In [1]: import numpy as np

In [2]: np.set_printoptions(precision=4, suppress=True, linewidth=160, floatmode="fixed")

In [3]: tidy = lambda a: np.round(a, 4) + 0

In [4]: K = np.load("layer9.npy")

In [5]: K
Out[5]: 
array([[5.0000, 1.0000, 0.0000, 0.0000],
       [0.0000, 5.0000, 1.0000, 0.0000],
       [0.0000, 0.0000, 5.0000, 1.0000],
       [0.0000, 0.0000, 0.0000, 5.0000]])

In [6]: K @ K
Out[6]: 
array([[25.0000, 10.0000,  1.0000,  0.0000],
       [ 0.0000, 25.0000, 10.0000,  1.0000],
       [ 0.0000,  0.0000, 25.0000, 10.0000],
       [ 0.0000,  0.0000,  0.0000, 25.0000]])

In [7]: np.linalg.matrix_rank(K - K[0, 0] * np.eye(4))
Out[7]: np.int64(3)

In [8]: tidy(np.sort(np.linalg.eigvals(K)))
Out[8]: array([5.0000, 5.0000, 5.0000, 5.0000])

In [9]: np.prod(np.diag(K)), tidy(np.linalg.det(K))
Out[9]: (np.float64(625.0), np.float64(625.0))

In [10]: [int(np.linalg.matrix_rank(np.linalg.matrix_power(K, p))) for p in range(1, 5)]
Out[10]: [4, 4, 4, 4]

In [11]: tidy(np.linalg.matrix_power(K - np.diag(np.diag(K)), 4))
Out[11]: 
array([[0.0000, 0.0000, 0.0000, 0.0000],
       [0.0000, 0.0000, 0.0000, 0.0000],
       [0.0000, 0.0000, 0.0000, 0.0000],
       [0.0000, 0.0000, 0.0000, 0.0000]])

In [12]: J = np.load("arr.npy")

In [13]: J
Out[13]: 
array([[-3.7934,  0.1016, -6.2296, -5.8622],
       [ 1.9548,  0.3864,  2.8082,  2.5208],
       [-5.8526,  0.0389, -9.2162, -9.2843],
       [ 5.9784,  0.0185,  9.0624,  8.5243]])

In [14]: q, Rm = np.linalg.qr(J)

In [15]: np.trace(q @ q.T)
Out[15]: np.float64(4.0)

In [16]: tidy(q.T @ q)
Out[16]: 
array([[1.0000, 0.0000, 0.0000, 0.0000],
       [0.0000, 1.0000, 0.0000, 0.0000],
       [0.0000, 0.0000, 1.0000, 0.0000],
       [0.0000, 0.0000, 0.0000, 1.0000]])

In [17]: tidy(abs(Rm[0, 0])), tidy(np.linalg.norm(J[:, 0]))
Out[17]: (np.float64(9.3918), np.float64(9.3918))

In [18]: tidy(np.abs(np.diag(Rm)))
Out[18]: array([9.3918, 0.4009, 0.3500, 0.4649])

In [19]: mat = np.load("out16.npy")

In [20]: mat
Out[20]: 
array([[10,  0,  2,  1,  2],
       [10,  1,  2, -1,  2],
       [ 5,  1, -1,  1,  1]])

In [21]: A2 = np.array([[2, 2], [0, -2], [1, -2], [1, 2], [0, 2]])

In [22]: np.vstack([mat, A2.T]).shape
Out[22]: (5, 5)

In [23]: np.linalg.matrix_rank(np.vstack([mat, A2.T]))
Out[23]: np.int64(5)

In [24]: mat @ A2
Out[24]: 
array([[23, 22],
       [21, 16],
       [10, 14]])

In [25]: np.einsum("ij->j", mat)
Out[25]: array([25,  2,  3,  1,  5])
